$ ipython --no-banner

In [1]: import numpy as np

In [2]: import numpy.linalg as la

In [3]: np.set_printoptions(suppress=True, linewidth=100)

In [4]: rd = lambda a: np.round(a, 2) + 0

In [5]: K = np.loadtxt("dump.csv", delimiter=",")

In [6]: print(K)
[[1.   0.5  0.25 0.12 0.06]
 [0.5  1.   0.5  0.25 0.12]
 [0.25 0.5  1.   0.5  0.25]
 [0.12 0.25 0.5  1.   0.5 ]
 [0.06 0.12 0.25 0.5  1.  ]]

In [7]: # symmetric

In [8]: print(np.trace(K))
5.0

In [9]: print(rd(np.abs(la.eigvals(K)).max()))
2.26

In [10]: Y = np.array([[-3, 1], [3, -2], [3, 0], [1, 2], [1, 1]])

In [11]: print(np.vstack([K, Y.T]).shape)
(7, 5)

In [12]: print(rd(np.einsum("ij,ij->i", K, K)))
[1.33 1.58 1.62 1.58 1.33]

In [13]: L = la.cholesky(K)

In [14]: print(la.eigvalsh(K).min() > 0)
True

In [15]: print(rd(L @ L.T))
[[1.   0.5  0.25 0.12 0.06]
 [0.5  1.   0.5  0.25 0.12]
 [0.25 0.5  1.   0.5  0.25]
 [0.12 0.25 0.5  1.   0.5 ]
 [0.06 0.12 0.25 0.5  1.  ]]

In [16]: print(rd(L))
[[1.   0.   0.   0.   0.  ]
 [0.5  0.87 0.   0.   0.  ]
 [0.25 0.43 0.87 0.   0.  ]
 [0.12 0.22 0.43 0.87 0.  ]
 [0.06 0.1  0.22 0.43 0.87]]

In [17]: print(rd(np.diag(L) ** 2))
[1.   0.75 0.75 0.75 0.75]

In [18]: print(rd(np.prod(np.diag(L)) ** 2), rd(la.det(K)))
0.32 0.32

In [19]: print(K / np.sqrt(np.outer(np.diag(K), np.diag(K))))
[[1.   0.5  0.25 0.12 0.06]
 [0.5  1.   0.5  0.25 0.12]
 [0.25 0.5  1.   0.5  0.25]
 [0.12 0.25 0.5  1.   0.5 ]
 [0.06 0.12 0.25 0.5  1.  ]]

In [20]: Q = L.astype(float).copy()

In [21]: for j in range(5):
    ...:     Q[:, j] -= Q[:, :j] @ (Q[:, :j].T @ Q[:, j])
    ...:     Q[:, j] /= la.norm(Q[:, j])
    ...: 

In [22]: print(rd(Q.T @ L))
[[1.15 0.5  0.24 0.11 0.05]
 [0.   0.87 0.43 0.21 0.08]
 [0.   0.   0.86 0.41 0.17]
 [0.   0.   0.   0.84 0.34]
 [0.   0.   0.   0.   0.77]]

In [23]: print(rd(la.eigvals(K)))
[2.26 1.24 0.69 0.45 0.36]

In [24]: print(rd(np.poly(K)))
[ 1.   -5.    8.78 -6.86  2.43 -0.32]

In [25]: print(rd(la.det(K[::-1])))
0.32

In [26]: print(rd(la.det(K.T)))
0.32

In [27]: print(np.kron(np.eye(2, dtype=int), K))
[[1.   0.5  0.25 0.12 0.06 0.   0.   0.   0.   0.  ]
 [0.5  1.   0.5  0.25 0.12 0.   0.   0.   0.   0.  ]
 [0.25 0.5  1.   0.5  0.25 0.   0.   0.   0.   0.  ]
 [0.12 0.25 0.5  1.   0.5  0.   0.   0.   0.   0.  ]
 [0.06 0.12 0.25 0.5  1.   0.   0.   0.   0.   0.  ]
 [0.   0.   0.   0.   0.   1.   0.5  0.25 0.12 0.06]
 [0.   0.   0.   0.   0.   0.5  1.   0.5  0.25 0.12]
 [0.   0.   0.   0.   0.   0.25 0.5  1.   0.5  0.25]
 [0.   0.   0.   0.   0.   0.12 0.25 0.5  1.   0.5 ]
 [0.   0.   0.   0.   0.   0.06 0.12 0.25 0.5  1.  ]]

In [28]: A = np.array([[6.0, 0.0, 5.0, 5.0, 0.0, 0.0],
    ...:     [0.0, 6.0, 0.0, 0.0, 5.0, 5.0],
    ...:     [5.0, 0.0, 6.0, 5.0, 0.0, 0.0],
    ...:     [5.0, 0.0, 5.0, 6.0, 0.0, 0.0],
    ...:     [0.0, 5.0, 0.0, 0.0, 6.0, 5.0],
    ...:     [0.0, 5.0, 0.0, 0.0, 5.0, 6.0]])

In [29]: vec = np.ones(5)

In [30]: for _ in range(4):
    ...:     vec = K @ vec
    ...:     vec /= la.norm(vec)
    ...:     print(round(vec @ K @ vec, 2))
    ...: 
2.25
2.26
2.26
2.26

In [31]: print(rd(la.eigvalsh(K)[-1]))
2.26

In [32]: print(rd(vec))
[0.36 0.48 0.53 0.48 0.36]

In [33]: ev, vecs = la.eigh(A)

In [34]: vec = np.array([0, -1, 0, -2, -3, -1])

In [35]: print(vec @ A @ vec)
160.0

In [36]: print(rd(vecs * np.maximum(ev, 0) @ vecs.T))
[[6. 0. 5. 5. 0. 0.]
 [0. 6. 0. 0. 5. 5.]
 [5. 0. 6. 5. 0. 0.]
 [5. 0. 5. 6. 0. 0.]
 [0. 5. 0. 0. 6. 5.]
 [0. 5. 0. 0. 5. 6.]]

In [37]: print(rd(la.eigvalsh(A[1:, 1:])))
[ 1.  1.  1. 11. 16.]

In [38]: print(rd(vecs * np.sqrt(ev) @ vecs.T))
[[2. 0. 1. 1. 0. 0.]
 [0. 2. 0. 0. 1. 1.]
 [1. 0. 2. 1. 0. 0.]
 [1. 0. 1. 2. 0. 0.]
 [0. 1. 0. 0. 2. 1.]
 [0. 1. 0. 0. 1. 2.]]

In [39]: print(np.abs(A).sum(axis=1).max(), np.abs(ev).max())
16.0 16.0

In [40]: Y = np.array([[3, -2, -3],
    ...:     [1, -2, 3],
    ...:     [-1, 2, -2],
    ...:     [0, 3, 0],
    ...:     [2, 3, 3],
    ...:     [0, 1, 3],
    ...:     [3, 2, 0],
    ...:     [1, -3, 0]])

In [41]: basis = np.array([[3, 3, 0, 1], [5, 1, 1, -5], [-3, -5, 4, 1]])

In [42]: rng = np.random.default_rng(530)

In [43]: F = Y @ basis + 0.1 * rng.normal(size=(8, 4))

In [44]: print(rd(F))
[[  8.    22.02 -13.97  10.07]
 [-16.17 -14.14   9.86  13.96]
 [ 13.03   9.03  -6.16 -13.06]
 [ 15.02   2.92   2.85 -14.98]
 [ 12.08  -6.    14.99 -10.07]
 [ -3.97 -13.98  12.92  -2.05]
 [ 18.94  11.03   1.81  -6.9 ]
 [-11.98  -0.05  -3.04  15.97]]

In [45]: Uu, sigma, vt = la.svd(F)

In [46]: print(np.argmax(sigma[:-1] / (sigma[1:] + 1e-6)) + 1)
3

In [47]: Y = Uu[:, :3] @ np.diag(sigma[:3]) @ vt[:3]

In [48]: print(rd(la.norm(F - Y) / la.norm(F)))
0.0

In [49]: print(la.matrix_rank(F, rtol=0.05))
3

In [50]: print(rd(la.norm(F - Y, 2)), rd(sigma[3]))
0.16 0.16

In [51]: print(la.matrix_rank(Y))
3

In [52]: hat = F @ la.solve(F.T @ F, F.T)

In [53]: print(np.allclose(hat @ hat, hat))
True

In [54]: print(rd(la.eigvalsh(hat)))
[0. 0. 0. 0. 1. 1. 1. 1.]

In [55]: vec = np.array([1, -3, -3, 2])

In [56]: h = np.maximum(F @ vec, 0)

In [57]: print(rd(h))
[ 4.01 24.61  0.    0.    0.    0.    0.   29.23]

In [58]: T = np.stack([F, 4 * F, F[::-1]])

In [59]: print((T @ F.T).shape)
(3, 8, 8)

In [60]: print(rd(np.einsum("bij,cij->bc", T, T)))
[[ 4355.13 17420.53  -615.34]
 [17420.53 69682.14 -2461.36]
 [ -615.34 -2461.36  4355.13]]

In [61]: mat = np.load("sample1.npy")

In [62]: print(mat)
[[-3.  2.  0.  1.]
 [-6.  4.  0.  2.]
 [ 0. -2.  3.  2.]
 [-8.  0. -2.  8.]]

In [63]: # rows and columns are dependent

In [64]: rank = la.matrix_rank(mat)

In [65]: print(rank)
3

In [66]: N = la.svd(mat)[2][rank:].T

In [67]: print(rd(mat @ N))
[[0.]
 [0.]
 [0.]
 [0.]]

In [68]: print(np.allclose(mat @ N, 0))
True

In [69]: print([int(la.matrix_rank(mat[:, :j + 1])) for j in range(4)])
[1, 2, 3, 3]

In [70]: print(rd(N @ N.T))
[[0.33 0.33 0.   0.33]
 [0.33 0.33 0.   0.33]
 [0.   0.   0.   0.  ]
 [0.33 0.33 0.   0.33]]

In [71]: print(rd(N[:, 0] / N[np.abs(N[:, 0]).round(6).argmax(), 0]))
[1. 1. 0. 1.]

In [72]: hat = np.triu(np.array([[0, 2, 2, 1], [0, 1, 2, 1], [0, 1, 2, 0], [2, 1, 2, 2]]), 1) + np.eye(4)

In [73]: Y = hat @ mat @ la.inv(hat)

In [74]: print(np.trace(Y), np.trace(mat))
12.0 12.0

In [75]: print(Y)
[[-23.  52. -54. -12.]
 [-14.  28. -24.   0.]
 [  0.  -2.   7.   4.]
 [ -8.  16. -18.   0.]]

In [76]: print(rd(np.poly(Y)))
[  1. -12.  47. -60.   0.]

In [77]: print(rd(np.trace(la.pinv(Y) @ Y)))
3.0

In [78]: print(la.lstsq(Y[:-1].T, Y[-1])[2])
3

In [79]: print(np.abs(np.diag(la.qr(Y)[1])) > 1e-9)
[ True  True  True False]

In [80]: arr = np.loadtxt("block16.csv", delimiter=",")

In [81]: print(arr)
[[-3. -3.  0.  0.]
 [ 0. -3. -3.  0.]
 [ 0.  0. -3. -3.]
 [-3.  0.  0. -3.]]

In [82]: # null space of dimension 1

In [83]: rank = la.matrix_rank(arr)

In [84]: print(rank)
3

In [85]: N = la.svd(arr)[2][rank:].T

In [86]: print([int(la.matrix_rank(np.delete(arr, i, axis=0))) for i in range(4)])
[3, 3, 3, 3]

In [87]: print([int(la.matrix_rank(arr[:i])) for i in range(1, len(arr) + 1)])
[1, 2, 3, 3]

In [88]: print([int(la.matrix_rank(arr[:, :j + 1])) for j in range(4)])
[1, 2, 3, 3]

In [89]: def softmax(z):
    ...:     e = np.exp(z - z.max(axis=-1, keepdims=True))
    ...:     return e / e.sum(axis=-1, keepdims=True)
    ...: 

In [90]: print(rd(softmax(arr[2] + 5)))
[0.48 0.48 0.02 0.02]

In [91]: print(rd(softmax(arr[2])))
[0.48 0.48 0.02 0.02]

In [92]: att = arr @ arr.T / np.sqrt(4)

In [93]: print(rd(softmax(att)[2] @ arr))
[-0.03 -0.03 -2.97 -2.97]

In [94]: print(rd(softmax(att + np.triu(np.full(att.shape, -np.inf), 1))))
[[1.   0.   0.   0.  ]
 [0.01 0.99 0.   0.  ]
 [0.   0.01 0.99 0.  ]
 [0.01 0.   0.01 0.98]]

In [95]: Y = arr + rng.integers(-2, 3, (4, 3)) @ rng.integers(-2, 3, (3, 4))

In [96]: print(Y)
[[-9. -7.  2.  2.]
 [ 6.  1. -5. -2.]
 [-2.  3.  1.  2.]
 [-3. -2.  0. -5.]]

In [97]: print(rd(la.svd(Y - arr, compute_uv=False)))
[11.34  7.2   1.2   0.  ]

In [98]: print(Y - arr)
[[-6. -4.  2.  2.]
 [ 6.  4. -2. -2.]
 [-2.  3.  4.  5.]
 [ 0. -2.  0. -2.]]

In [99]: ev, vecs = la.eig(K)

In [100]: print(rd(np.sort(la.eigvals(la.inv(K)))))
[0.44 0.81 1.45 2.21 2.76]

In [101]: print(rd(np.prod(ev)))
0.32

In [102]: print(rd(ev))
[2.26 1.24 0.69 0.45 0.36]

In [103]: print(rd(np.sort(la.eigvals(K.T))))
[0.36 0.45 0.69 1.24 2.26]

In [104]: print(rd(K @ vecs[:, 0] - ev[0] * vecs[:, 0]))
[0. 0. 0. 0. 0.]

In [105]: M = np.load("mat.npy")

In [106]: print(M)
[[0.3 0.  2. ]
 [3.  3.3 3. ]
 [0.  0.  2.3]]

In [107]: Q, vecs = la.qr(M[:, :1])[0], la.qr(M[:, 1:])[0]

In [108]: sigma = la.svd(Q.T @ vecs, compute_uv=False)

In [109]: print(rd(np.degrees(np.arccos(sigma.clip(0, 1)))))
[4.31]

In [110]: print(rd(la.eigvals(M)))
[3.3 0.3 2.3]

In [111]: print(rd(np.poly(M)))
[ 1.   -5.9   9.27 -2.28]

In [112]: print(rd(la.det(2 * M)), rd(la.det(M)))
18.22 2.28

In [113]: print(rd(la.det(M[::-1])))
-2.28

In [114]: print(rd(np.einsum("ij,ji->", M, M)))
16.27

In [115]: ev, vecs = la.eig(M)

In [116]: print(rd(np.sort(la.eigvals(la.inv(M)))))
[0.3  0.43 3.33]

In [117]: print(ev)
[3.3 0.3 2.3]

In [118]: print(M @ vecs[:, 0] - ev[0] * vecs[:, 0])
[0. 0. 0.]

In [119]: E = np.diag(np.array([-2, -2, -3, -2, 2, -1, 1, 1])) + -2 * np.eye(8, k=1) + -2 * np.eye(8, k=-1)

In [120]: print(E)
[[-2. -2.  0.  0.  0.  0.  0.  0.]
 [-2. -2. -2.  0.  0.  0.  0.  0.]
 [ 0. -2. -3. -2.  0.  0.  0.  0.]
 [ 0.  0. -2. -2. -2.  0.  0.  0.]
 [ 0.  0.  0. -2.  2. -2.  0.  0.]
 [ 0.  0.  0.  0. -2. -1. -2.  0.]
 [ 0.  0.  0.  0.  0. -2.  1. -2.]
 [ 0.  0.  0.  0.  0.  0. -2.  1.]]

In [121]: print(rd(la.norm(E, 2)))
5.75

In [122]: Y = la.inv(A)

In [123]: print(rd(la.inv(Y)))
[[6. 0. 5. 5. 0. 0.]
 [0. 6. 0. 0. 5. 5.]
 [5. 0. 6. 5. 0. 0.]
 [5. 0. 5. 6. 0. 0.]
 [0. 5. 0. 0. 6. 5.]
 [0. 5. 0. 0. 5. 6.]]

In [124]: print(rd(la.det(A) * la.det(Y)))
1.0

In [125]: print((np.abs(Y) > 1e-9).astype(int))
[[1 0 1 1 0 0]
 [0 1 0 0 1 1]
 [1 0 1 1 0 0]
 [1 0 1 1 0 0]
 [0 1 0 0 1 1]
 [0 1 0 0 1 1]]

In [126]: print(rd(la.slogdet(A)[0]))
1.0

In [127]: print(rd(la.cond(A)))
16.0

In [128]: vec = np.array([0, -3, -2, 3, 2, -3, 3, 3])

In [129]: print(np.sign((E @ vec).round(6)))
[ 1.  1.  1. -1.  1. -1.  1. -1.]

In [130]: print((E @ vec).argmax())
1

In [131]: print((E * vec).sum(axis=1))
[ 6. 10.  6. -6.  4. -7.  3. -3.]

In [132]: print(E @ np.ones(8))
[-4. -6. -7. -6. -2. -5. -3. -1.]

In [133]: print(E @ (2 * vec))
[ 12.  20.  12. -12.   8. -14.   6.  -6.]

In [134]: m1 = np.loadtxt("case6.csv", delimiter=",")

In [135]: print(m1)
[[ 0.1  0.2  0.1 -1.  -1.1  0.2 -0.8]
 [ 0.4 -1.4 -0.7 -0.4 -0.7 -0.8 -1.4]
 [-0.4 -0.8 -0.4  0.  -0.4 -1.2  1.3]
 [-0.3  0.4  0.1  0.1  1.2  1.9 -2.3]
 [-0.2 -1.1  1.1 -1.4 -1.5 -0.3  0.8]
 [-0.4 -1.1  1.  -0.1  1.7 -0.7  1. ]
 [ 0.4  0.9 -1.  -0.4 -0.5  0.6 -0.4]
 [ 1.6  0.8  0.  -0.3  0.7  0.9  0.4]
 [-0.8  0.5  0.6 -2.1 -1.3 -0.8 -0.7]
 [ 0.9  0.   0.1 -0.9 -1.3  1.1  1.4]
 [ 0.  -0.3 -0.7 -1.  -0.2 -0.7  0. ]
 [-0.2  0.3  0.5 -0.7  2.2 -2.  -1.5]
 [ 0.7 -1.  -1.4  0.6  0.  -0.3  0.5]
 [ 0.7 -0.9  0.2 -1.1 -1.8 -0.4 -1.1]
 [ 0.1 -0.6  0.  -0.4 -0.1  2.8  1. ]
 [-1.1  2.1 -0.6  0.  -0.5  0.   1.1]
 [ 2.4 -0.3 -0.7 -0.9 -1.3  1.3  0.5]
 [ 1.8  0.1  0.   0.6  0.2  0.  -0.3]
 [-0.8  0.4 -0.2  1.3  0.3  2.   0.7]
 [ 5.  -5.   1.5 -5.5  6.5  5.5 -2. ]
 [-1.   0.  -1.8  0.2  0.2  0.2 -0.8]
 [ 0.1 -0.9  0.4 -1.8 -1.2  0.8 -0.9]
 [-0.7  0.7  1.8  0.6 -0.3 -0.6  1. ]
 [-0.2  0.2  0.6 -0.5  0.4 -0.4 -0.6]]

In [136]: Uu, sigma, vt = la.svd(m1, full_matrices=False)

In [137]: print(rd(np.cumsum(sigma ** 2) / np.sum(sigma ** 2)))
[0.58 0.7  0.81 0.88 0.94 0.97 1.  ]

In [138]: print(rd(Uu.T @ m1 @ vt.T))
[[13.23  0.    0.    0.    0.    0.    0.  ]
 [ 0.    6.07  0.    0.    0.    0.    0.  ]
 [ 0.    0.    5.77  0.    0.    0.    0.  ]
 [ 0.    0.    0.    4.65  0.    0.    0.  ]
 [ 0.    0.    0.    0.    4.14  0.    0.  ]
 [ 0.    0.    0.    0.    0.    3.33  0.  ]
 [ 0.    0.    0.    0.    0.    0.    2.78]]

In [139]: print(rd(np.abs(vt[0])))
[0.42 0.4  0.11 0.43 0.48 0.46 0.18]

In [140]: print(rd(Uu.T @ Uu))
[[1. 0. 0. 0. 0. 0. 0.]
 [0. 1. 0. 0. 0. 0. 0.]
 [0. 0. 1. 0. 0. 0. 0.]
 [0. 0. 0. 1. 0. 0. 0.]
 [0. 0. 0. 0. 1. 0. 0.]
 [0. 0. 0. 0. 0. 1. 0.]
 [0. 0. 0. 0. 0. 0. 1.]]

In [141]: print((sigma > 1e-8).sum())
7

In [142]: print(rd(sigma / sigma[0]))
[1.   0.46 0.44 0.35 0.31 0.25 0.21]

In [143]: print(rd(np.sqrt((sigma ** 2).sum())), rd(la.norm(m1)))
17.4 17.4
